$ python -q
>>> import numpy as np
>>> np.set_printoptions(precision=4, suppress=True, linewidth=120)
>>> A = np.array([[0, 1], [1, 0]])
>>> # orthonormal columns
>>> rng = np.random.default_rng(674584)
>>> lab = rng.permutation(2)
>>> lab
array([1, 0])
>>> B = A[lab][:, lab]
>>> np.round(np.linalg.det(B), 4), np.round(np.linalg.det(A[lab]), 4)
(np.float64(-1.0), np.float64(1.0))
>>> np.diag(B)
array([0, 0])
>>> np.allclose(B, A)
True
>>> A @ A.T
array([[1, 0],
       [0, 1]])
>>> np.linalg.svd(A, compute_uv=False)
array([1., 1.])
>>> np.linalg.norm(A, axis=0)
array([1., 1.])
>>> np.all(np.linalg.eigvalsh(A) > 0)
np.False_
>>> print(round(float(np.linalg.eigvalsh(A).min()), 4))
-1.0
>>> B = np.array([[4, -4, 5, 3, 0, 5],
...     [-5, 1, 2, -5, -5, -3],
...     [4, -2, 5, 2, 3, 4],
...     [-1, -4, 2, 3, -2, 2],
...     [3, -4, -5, -2, -1, 5],
...     [-2, -5, 2, 2, -5, -2]])
>>> B[-1] = B[0]
>>> W0 = B + 0.3 * np.eye(6)
>>> W0
array([[ 4.3, -4. ,  5. ,  3. ,  0. ,  5. ],
       [-5. ,  1.3,  2. , -5. , -5. , -3. ],
       [ 4. , -2. ,  5.3,  2. ,  3. ,  4. ],
       [-1. , -4. ,  2. ,  3.3, -2. ,  2. ],
       [ 3. , -4. , -5. , -2. , -0.7,  5. ],
       [ 4. , -4. ,  5. ,  3. ,  0. ,  5.3]])
>>> def softmax(z):
...     e = np.exp(z - z.max(axis=-1, keepdims=True))
...     return e / e.sum(axis=-1, keepdims=True)
... 
>>> np.round(softmax(W0[4] + -2), 4) + 0
array([0.1187, 0.0001, 0.    , 0.0008, 0.0029, 0.8774])
>>> softmax(W0).sum(axis=1)
array([1., 1., 1., 1., 1., 1.])
>>> np.round(softmax(W0[4]), 4) + 0
array([0.1187, 0.0001, 0.    , 0.0008, 0.0029, 0.8774])
>>> scores = W0 @ W0.T / np.sqrt(6)
>>> np.round(softmax(scores), 4) + 0
array([[0.4782, 0.    , 0.0008, 0.    , 0.    , 0.521 ],
       [0.    , 1.    , 0.    , 0.    , 0.    , 0.    ],
       [0.3598, 0.    , 0.2805, 0.    , 0.    , 0.3598],
       [0.3399, 0.    , 0.0002, 0.1691, 0.    , 0.4908],
       [0.    , 0.    , 0.    , 0.    , 1.    , 0.    ],
       [0.46  , 0.    , 0.0007, 0.    , 0.    , 0.5394]])
>>> softmax(scores).round(6).argmax(axis=1)
array([5, 1, 0, 5, 4, 5])
>>> q, vecs = np.linalg.qr(W0[:, :3])[0], np.linalg.qr(W0[:, 3:])[0]
>>> sig = np.linalg.svd(q.T @ vecs, compute_uv=False)
>>> print((sig > 0.9).sum())
2
>>> data = np.cumsum(np.array([[-3, -1, -2, 2, 1],
...     [0, 1, -1, 3, -2],
...     [2, 2, -2, 2, 1],
...     [-2, -2, 2, -3, -1],
...     [-3, -2, -2, -2, -2],
...     [0, 1, 3, -2, 1],
...     [-3, -2, 1, 3, -1],
...     [-2, -1, 2, 3, 0],
...     [0, -2, 0, 0, 1],
...     [-2, -1, 3, -3, 2],
...     [3, 2, -2, -1, 2],
...     [-1, -3, 0, 1, 2],
...     [-1, 0, -2, -1, -2],
...     [3, 0, 3, 3, -1],
...     [3, 0, -1, 1, 2],
...     [3, -2, -1, 3, 1],
...     [0, 3, 0, -3, 1]]), axis=0)
>>> data
array([[ -3,  -1,  -2,   2,   1],
       [ -3,   0,  -3,   5,  -1],
       [ -1,   2,  -5,   7,   0],
       [ -3,   0,  -3,   4,  -1],
       [ -6,  -2,  -5,   2,  -3],
       [ -6,  -1,  -2,   0,  -2],
       [ -9,  -3,  -1,   3,  -3],
       [-11,  -4,   1,   6,  -3],
       [-11,  -6,   1,   6,  -2],
       [-13,  -7,   4,   3,   0],
       [-10,  -5,   2,   2,   2],
       [-11,  -8,   2,   3,   4],
       [-12,  -8,   0,   2,   2],
       [ -9,  -8,   3,   5,   1],
       [ -6,  -8,   2,   6,   3],
       [ -3, -10,   1,   9,   4],
       [ -3,  -7,   1,   6,   5]])
>>> cen = (data - data.mean(axis=0)) / data.std(axis=0)
>>> np.argwhere(np.abs(cen) > 2)
array([[15,  3]])
>>> b = np.linalg.lstsq(np.delete(cen, 1, axis=1), cen[:, 1])[0]
>>> print(np.abs(b).argmax())
3
